>>> import numpy as np
>>> from numpy import linalg as LA
>>> np.set_printoptions(precision=3, suppress=True, linewidth=160, legacy="1.25")
>>> arr = np.load("out6.npy")
>>> arr
array([[ 2, -2,  2],
       [-2,  2, -2],
       [ 2, -2,  2]])
>>> # looks like rank 1
>>> P = np.triu(np.array([[1, 2, 2], [1, 2, 2], [2, 0, 0]]), 1) + np.eye(3)
>>> out = P @ arr @ LA.inv(P)
>>> round(float(LA.det(out)), 3)
0.0
>>> LA.matrix_rank(out)
1
>>> np.trace(out), np.trace(arr)
(6.0, 6)
>>> round(float(LA.det(arr)), 3)
0.0
>>> print(np.allclose(arr, arr.T))
True
>>> LA.matrix_power(arr, 4)
array([[ 432, -432,  432],
       [-432,  432, -432],
       [ 432, -432,  432]])
>>> round(np.abs(LA.eigvals(arr)).max(), 3)
6.0
>>> (arr + arr.T) / 2
array([[ 2., -2.,  2.],
       [-2.,  2., -2.],
       [ 2., -2.,  2.]])
>>> np.trace(arr)
6
>>> arr.inv()
Traceback (most recent call last):
  File "<python-input-17>", line 1, in <module>
    arr.inv()
    ^^^^^^^
AttributeError: 'numpy.ndarray' object has no attribute 'inv'
>>> arr @ arr
array([[ 12, -12,  12],
       [-12,  12, -12],
       [ 12, -12,  12]])
>>> w, evecs = LA.eigh(arr)
>>> np.abs(evecs[:, -1]).round(6).argmax()
0
>>> print(np.unique(w.round(6) + 0, return_counts=True)[1])
[2 1]
>>> print(np.round(w.sum(), 3), np.trace(arr))
6.0 6
>>> np.round(evecs.T @ evecs, 3) + 0
array([[1., 0., 0.],
       [0., 1., 0.],
       [0., 0., 1.]])
>>> (w > 1e-8).sum(), (w < -1e-8).sum()
(1, 0)
>>> LA.eigvalsh(arr + 2 * np.eye(3))
array([2., 2., 8.])
>>> Uu, sig, VT = LA.svd(arr)
>>> np.argmax(sig[:-1] / (sig[1:] + 1e-6)) + 1
1
>>> out = Uu[:, :1] @ np.diag(sig[:1]) @ VT[:1]
>>> print(np.round(LA.norm(arr - out, 2), 3), round(float(sig[1]), 3))
0.0 0.0
>>> np.round(LA.norm(arr - out) / LA.norm(arr), 3)
0.0
>>> out = arr / np.sqrt((arr ** 2).mean(axis=1, keepdims=True))
>>> LA.norm(out, axis=1)
array([1.732, 1.732, 1.732])
>>> arr - arr.mean(axis=1, keepdims=True)
array([[ 1.333, -2.667,  1.333],
       [-1.333,  2.667, -1.333],
       [ 1.333, -2.667,  1.333]])
>>> LA.matrix_rank(out) == LA.matrix_rank(arr)
True
>>> LA.matrix_rank(arr - arr.mean(axis=1, keepdims=True))
1
>>> A = np.load("data.npy")
>>> A
array([[-0.7,  1.1,  0.5,  1.1,  0.1, -2.8],
       [ 1. ,  0.9, -0.1,  0.9,  2.7, -0.2],
       [-0.1,  0.4,  0.8, -1.2, -0.4,  1.1]])
>>> print(A.reshape(-1, 2))
[[-0.7  1.1]
 [ 0.5  1.1]
 [ 0.1 -2.8]
 [ 1.   0.9]
 [-0.1  0.9]
 [ 2.7 -0.2]
 [-0.1  0.4]
 [ 0.8 -1.2]
 [-0.4  1.1]]
>>> A.ravel(order="F")
array([-0.7,  1. , -0.1,  1.1,  0.9,  0.4,  0.5, -0.1,  0.8,  1.1,  0.9, -1.2,  0.1,  2.7, -0.4, -2.8, -0.2,  1.1])
>>> A.reshape(2, -1)
array([[-0.7,  1.1,  0.5,  1.1,  0.1, -2.8,  1. ,  0.9, -0.1],
       [ 0.9,  2.7, -0.2, -0.1,  0.4,  0.8, -1.2, -0.4,  1.1]])
>>> t3 = A.reshape(3, 2, -1)
>>> t3.transpose(1, 0, 2)
array([[[-0.7,  1.1,  0.5],
        [ 1. ,  0.9, -0.1],
        [-0.1,  0.4,  0.8]],

       [[ 1.1,  0.1, -2.8],
        [ 0.9,  2.7, -0.2],
        [-1.2, -0.4,  1.1]]])
>>> print(np.einsum("ihd,ihd->ih", t3, t3))
[[1.95 9.06]
 [1.82 8.14]
 [0.81 2.81]]
>>> np.einsum("ihd,jhd->hij", t3, t3).shape
(2, 3, 3)
>>> th = np.radians(90)
>>> R = np.eye(6)
>>> R[5, 5] = R[3, 3] = np.cos(th)
>>> R[5, 3], R[3, 5] = -np.sin(th), np.sin(th)
>>> print(R.round(3) + 0)
[[ 1.  0.  0.  0.  0.  0.]
 [ 0.  1.  0.  0.  0.  0.]
 [ 0.  0.  1.  0.  0.  0.]
 [ 0.  0.  0.  0.  0.  1.]
 [ 0.  0.  0.  0.  1.  0.]
 [ 0.  0.  0. -1.  0.  0.]]
>>> out = A @ R.T
>>> np.abs(out - A).max(axis=0)
array([0. , 0. , 0. , 3.9, 0. , 1.7])
>>> t3 = np.stack([A, 5 * A, A[::-1]])
>>> LA.matrix_rank(t3.reshape(3, -1))
2
>>> out = np.array([[0, -2, -2],
...     [-2, 0, 2],
...     [-1, 0, 2],
...     [1, 2, 1],
...     [0, 0, -1],
...     [2, 2, 0]])
>>> np.einsum("ij,ij->i", A, A)
array([11.01,  9.96,  3.62])
>>> np.vstack([A, out.T]).shape
(6, 6)
>>> print(np.round(np.einsum("ik,kj->ji", A, out), 3) + 0)
[[-7.2 -1.2 -0.6]
 [-2.  -0.6  0. ]
 [ 5.6 -2.2  1.8]]
>>> LA.matrix_rank(A @ out)
3
>>> np.round(A @ out, 3) + 0
array([[-7.2, -2. ,  5.6],
       [-1.2, -0.6, -2.2],
       [-0.6,  0. ,  1.8]])
>>> mat = np.load("block19.npy")
>>> print(mat)
[[ 5.832  7.906 -1.864]
 [-0.763  6.505 -7.556]
 [ 1.685 -2.163  9.617]
 [ 3.677 -8.515 -3.738]
 [-5.823  4.843 -6.53 ]
 [ 0.812 -4.398 -8.944]
 [-7.901  4.207  4.457]
 [-2.043 -6.196 -7.579]
 [-6.712  1.971 -7.146]
 [ 5.138 -8.365  1.903]
 [ 0.159  9.408 -3.385]
 [-5.966 -2.719  7.551]
 [-3.758  7.469  5.486]
 [ 8.888  4.307 -1.57 ]
 [-3.034 -5.276 -7.935]
 [-3.642 -2.256 -9.036]
 [ 5.058  4.282 -7.488]
 [ 7.967 -5.169 -3.134]]
>>> def softmax(z):
...     e = np.exp(z - z.max(axis=-1, keepdims=True))
...     return e / e.sum(axis=-1, keepdims=True)
... 
>>> np.round(softmax(mat[5]), 3) + 0
array([0.995, 0.005, 0.   ])
>>> np.round(softmax(10 * mat[5]), 3) + 0
array([1., 0., 0.])
>>> softmax(mat).sum(axis=1)
array([1., 1., 1., 1., 1., 1., 1., 1., 1., 1., 1., 1., 1., 1., 1., 1., 1., 1.])
>>> S = mat @ mat.T / np.sqrt(3)
>>> softmax(S).round(6).argmax(axis=1)
array([ 0,  1,  2,  3,  4,  5,  6,  7,  8,  9, 10, 11, 12, 13, 14, 15, 16, 17])
>>> print(softmax(S)[5] @ mat)
[ 0.716 -4.441 -8.907]
>>> gram = np.cov(mat, rowvar=False)
>>> np.argsort(-mat.std(axis=0).round(6), kind="stable")
array([2, 1, 0])
>>> gram
array([[27.284, -4.094, -1.235],
       [-4.094, 35.357,  2.   ],
       [-1.235,  2.   , 35.944]])
>>> np.round(np.corrcoef(mat[:, 0], mat[:, 2])[0, 1], 3)
-0.039
>>> np.argwhere(np.triu(np.abs(np.corrcoef(mat.T)) > 0.8, 1))
array([], shape=(0, 2), dtype=int64)
>>> np.corrcoef(mat.T)
array([[ 1.   , -0.132, -0.039],
       [-0.132,  1.   ,  0.056],
       [-0.039,  0.056,  1.   ]])
>>> np.median(mat, axis=0)
array([-0.302, -0.096, -3.561])
>>> mat.std(axis=0)
array([5.076, 5.779, 5.826])
>>> np.polyfit(mat[:, 0], mat[:, 2], 1)
array([-0.045, -2.606])
>>> q, R = LA.qr(mat)
>>> q @ R
array([[ 5.832,  7.906, -1.864],
       [-0.763,  6.505, -7.556],
       [ 1.685, -2.163,  9.617],
       [ 3.677, -8.515, -3.738],
       [-5.823,  4.843, -6.53 ],
       [ 0.812, -4.398, -8.944],
       [-7.901,  4.207,  4.457],
       [-2.043, -6.196, -7.579],
       [-6.712,  1.971, -7.146],
       [ 5.138, -8.365,  1.903],
       [ 0.159,  9.408, -3.385],
       [-5.966, -2.719,  7.551],
       [-3.758,  7.469,  5.486],
       [ 8.888,  4.307, -1.57 ],
       [-3.034, -5.276, -7.935],
       [-3.642, -2.256, -9.036],
       [ 5.058,  4.282, -7.488],
       [ 7.967, -5.169, -3.134]])
>>> q.shape, R.shape
((18, 3), (3, 3))
>>> round(abs(R[0, 0]), 3), round(LA.norm(mat[:, 0]), 3)
(21.537, 21.537)
>>> np.allclose(R.T @ R, mat.T @ mat)
True
>>> np.trace(q @ q.T)
3.0
>>> C = mat[[16, 1]].astype(float)
>>> for _ in range(5):
...     z = LA.norm(mat[:, None] - C, axis=-1).argmin(axis=1)
...     C = np.array([mat[z == j].mean(axis=0) for j in range(2)])
... 
>>> print(z)
[0 1 0 0 1 0 1 0 1 0 1 1 1 0 0 1 0 0]
>>> np.bincount(z)
array([10,  8])
